In [1]: import numpy as np

In [2]: np.set_printoptions(suppress=True, linewidth=140)

In [3]: data = np.loadtxt("test14.csv", delimiter=",")

In [4]: data
Out[4]: 
array([[-0.119, -0.327,  0.95 ],
       [ 0.254,  0.02 , -0.3  ],
       [-0.04 , -0.363,  0.962],
       [ 0.578,  0.675, -1.   ],
       [ 0.178, -0.04 ,  0.06 ],
       [-0.414, -0.753,  1.   ],
       [ 0.159,  0.02 , -0.226],
       [ 0.08 ,  0.43 , -0.984],
       [-0.1  , -0.1  ,  0.53 ],
       [-0.254,  0.08 , -0.197],
       [-0.778, -0.363,  0.992],
       [ 0.762, -0.664,  0.997],
       [ 0.235, -0.02 , -0.09 ],
       [ 0.327,  0.446, -0.991],
       [ 0.414,  0.178, -0.854],
       [ 0.119, -0.345,  0.94 ],
       [ 0.159,  0.119, -0.629],
       [-0.726, -0.565,  0.999],
       [-0.726,  0.508, -0.972],
       [-0.119,  0.345, -0.94 ],
       [ 0.478,  0.493, -0.996],
       [ 0.38 ,  0.   , -0.31 ],
       [ 0.327,  0.523, -0.997],
       [ 0.119, -0.159,  0.617],
       [ 0.1  ,  0.1  , -0.53 ],
       [-0.04 , -0.273,  0.898]])

In [5]: cen = data - data.mean(axis=0)

In [6]: left, sv, Vt = np.linalg.svd(cen, full_matrices=False)

In [7]: np.round(sv ** 2 / (sv ** 2).sum(), 3)
Out[7]: array([0.851, 0.134, 0.014])

In [8]: np.searchsorted(np.cumsum(sv ** 2) / (sv ** 2).sum(), 0.9) + 1
Out[8]: np.int64(2)

In [9]: print(np.linalg.matrix_rank(cen))
3

In [10]: np.round(Vt[0] * np.sign(Vt[0, np.abs(Vt[0]).argmax()]), 3)
Out[10]: array([-0.179, -0.407,  0.896])

In [11]: np.round(np.abs(Vt[-1]), 3)
Out[11]: array([0.038, 0.907, 0.42 ])

In [12]: mat = np.load("sample9.npy")

In [13]: print(mat)
[[ 1  5]
 [ 2 10]
 [ 0  0]]

In [14]: round(float(np.linalg.norm(mat, 1)), 3), round(np.linalg.norm(mat, np.inf), 3)
Out[14]: (15.0, np.float64(12.0))

In [15]: np.linalg.norm(mat, axis=1).argmax()
Out[15]: np.int64(1)

In [16]: print(np.round(np.linalg.norm(mat, axis=0), 3))
[ 2.236 11.18 ]

In [17]: np.round(np.linalg.norm(mat[2] - mat[1]), 3)
Out[17]: np.float64(10.198)

In [18]: rank = np.linalg.matrix_rank(mat)

In [19]: rank
Out[19]: np.int64(1)

In [20]: null = np.linalg.svd(mat)[2][rank:].T

In [21]: [int(np.linalg.matrix_rank(mat[:i])) for i in range(1, len(mat) + 1)]
Out[21]: [1, 1, 1]

In [22]: [int(np.linalg.matrix_rank(np.delete(mat, i, axis=0))) for i in range(3)]
Out[22]: [1, 1, 1]

In [23]: np.linalg.matrix_rank(mat.T @ mat), np.linalg.matrix_rank(mat @ mat.T)
Out[23]: (np.int64(1), np.int64(1))

In [24]: mat @ null
Out[24]: 
array([[0.],
       [0.],
       [0.]])

In [25]: print([int(np.linalg.matrix_rank(mat[:, :j + 1])) for j in range(2)])
[1, 1]

In [26]: M2 = mat[0, 0] * mat[1:] - np.outer(mat[1:, 0], mat[0])

In [27]: M2
Out[27]: 
array([[0, 0],
       [0, 0]])

In [28]: np.linalg.matrix_rank(M2), np.linalg.matrix_rank(mat)
Out[28]: (np.int64(0), np.int64(1))

In [29]: mat[:, 0] / mat[0, 0]
Out[29]: array([1., 2., 0.])

In [30]: [round(float(x), 3) for x in np.linalg.svd(mat, compute_uv=False)[:3]]
Out[30]: [11.402, 0.0]

In [31]: print(np.linalg.cond(mat) > 100)
True

In [32]: round(np.linalg.norm(mat, 2) / np.linalg.norm(mat), 3)
Out[32]: np.float64(1.0)

In [33]: print(np.argsort(-np.linalg.norm(mat, axis=0).round(6), kind="stable")[:3])
[1 0]

In [34]: M2 = np.array([[1, -2], [-3, -1], [3, -3]])

In [35]: F = np.kron(np.eye(3, dtype=int), M2)

In [36]: F
Out[36]: 
array([[ 1, -2,  0,  0,  0,  0],
       [-3, -1,  0,  0,  0,  0],
       [ 3, -3,  0,  0,  0,  0],
       [ 0,  0,  1, -2,  0,  0],
       [ 0,  0, -3, -1,  0,  0],
       [ 0,  0,  3, -3,  0,  0],
       [ 0,  0,  0,  0,  1, -2],
       [ 0,  0,  0,  0, -3, -1],
       [ 0,  0,  0,  0,  3, -3]])

In [37]: O, R = np.linalg.qr(F)

In [38]: O.shape, R.shape
Out[38]: ((9, 6), (6, 6))

In [39]: R.round(3)
Out[39]: 
array([[-4.359,  1.835,  0.   ,  0.   ,  0.   ,  0.   ],
       [ 0.   ,  3.261,  0.   ,  0.   ,  0.   ,  0.   ],
       [ 0.   ,  0.   , -4.359,  1.835,  0.   ,  0.   ],
       [ 0.   ,  0.   ,  0.   ,  3.261,  0.   ,  0.   ],
       [ 0.   ,  0.   ,  0.   ,  0.   , -4.359,  1.835],
       [ 0.   ,  0.   ,  0.   ,  0.   ,  0.   , -3.261]])

In [40]: np.round(O.T @ O, 3) + 0
Out[40]: 
array([[1., 0., 0., 0., 0., 0.],
       [0., 1., 0., 0., 0., 0.],
       [0., 0., 1., 0., 0., 0.],
       [0., 0., 0., 1., 0., 0.],
       [0., 0., 0., 0., 1., 0.],
       [0., 0., 0., 0., 0., 1.]])

In [41]: np.round(np.abs(np.diag(R)), 3)
Out[41]: array([4.359, 3.261, 4.359, 3.261, 4.359, 3.261])

In [42]: x0 = np.array([5, 0, 4, 4, 5, 3])

In [43]: a = np.maximum(F @ x0, 0)

In [44]: print(np.flatnonzero(a > 1e-9))
[0 2 8]

In [45]: np.maximum(F @ x0, 0) - np.maximum(-F @ x0, 0)
Out[45]: array([  5, -15,  15,  -4, -16,   0,  -1, -18,   6])

In [46]: hat = F @ np.linalg.solve(F.T @ F, F.T)

In [47]: np.round(hat @ F[:, 1], 3)
Out[47]: array([-2., -1., -3.,  0.,  0.,  0.,  0.,  0.,  0.])

In [48]: np.trace(hat)
Out[48]: np.float64(6.0)

In [49]: print(hat.round(3))
[[ 0.287  0.178  0.416  0.     0.     0.     0.     0.     0.   ]
 [ 0.178  0.955 -0.104  0.     0.     0.     0.     0.     0.   ]
 [ 0.416 -0.104  0.757  0.     0.     0.     0.     0.     0.   ]
 [ 0.     0.     0.     0.287  0.178  0.416  0.     0.     0.   ]
 [ 0.     0.     0.     0.178  0.955 -0.104  0.     0.     0.   ]
 [ 0.     0.     0.     0.416 -0.104  0.757  0.     0.     0.   ]
 [ 0.     0.     0.     0.     0.     0.     0.287  0.178  0.416]
 [ 0.     0.     0.     0.     0.     0.     0.178  0.955 -0.104]
 [ 0.     0.     0.     0.     0.     0.     0.416 -0.104  0.757]]

In [50]: np.allclose(hat @ hat, hat)
Out[50]: True

In [51]: M2 = np.c_[F[:, :3] @ np.array([[-2, -1, -3], [1, 1, 3], [1, 3, 0]]), np.array([2, 2, 0, -2, 2, 0, 0, 0, -1])]

In [52]: print(M2)
[[ -4  -3  -9   2]
 [  5   2   6   2]
 [ -9  -6 -18   0]
 [  1   3   0  -2]
 [ -3  -9   0   2]
 [  3   9   0   0]
 [  0   0   0   0]
 [  0   0   0   0]
 [  0   0   0  -1]]

In [53]: np.round(np.linalg.lstsq(F, M2[:, 0])[0], 3) + 0
Out[53]: array([-2.,  1.,  1.,  0.,  0.,  0.])

In [54]: print(np.linalg.matrix_rank(M2))
4

In [55]: np.round(np.linalg.norm(M2 - F @ np.linalg.lstsq(F, M2)[0], axis=0), 3) + 0
Out[55]: array([0.  , 0.  , 0.  , 2.51])

In [56]: np.linalg.matrix_rank(np.c_[F, M2])
Out[56]: np.int64(7)

In [57]: O, evecs = np.linalg.qr(F[:, :4])[0], np.linalg.qr(F[:, 4:])[0]

In [58]: sv = np.linalg.svd(O.T @ evecs, compute_uv=False)

In [59]: (sv > 0.9).sum()
Out[59]: np.int64(0)

In [60]: X = np.array([[2.0, 0.0, 0.0], [1.0, 3.0, 1.0], [-2.0, -2.0, 0.0]])

In [61]: left, sv, Vt = np.linalg.svd(mat)

In [62]: sv.round(3) + 0
Out[62]: array([11.402,  0.   ])

In [63]: np.argmax(sv[:-1] / (sv[1:] + 1e-6)) + 1
Out[63]: np.int64(1)

In [64]: M2 = left[:, :1] @ np.diag(sv[:1]) @ Vt[:1]

In [65]: np.round(np.linalg.norm(mat - M2) / np.linalg.norm(mat), 3)
Out[65]: np.float64(0.0)

In [66]: round(float(np.linalg.norm(mat - M2, 2)), 3), round(float(sv[1]), 3)
Out[66]: (0.0, 0.0)

In [67]: np.linalg.matrix_rank(M2)
Out[67]: np.int64(1)

In [68]: w, evecs = np.linalg.eig(X)

In [69]: np.round(np.sort(np.linalg.eigvals(X @ X)), 3)
Out[69]: array([1., 4., 4.])

In [70]: print(np.round(np.sort(np.linalg.eigvals(X.T)), 3))
[1. 2. 2.]

In [71]: print(np.round(np.sort(np.linalg.eigvals(np.linalg.inv(X))), 3))
[0.5 0.5 1. ]

In [72]: np.prod(w)
Out[72]: np.float64(4.0)
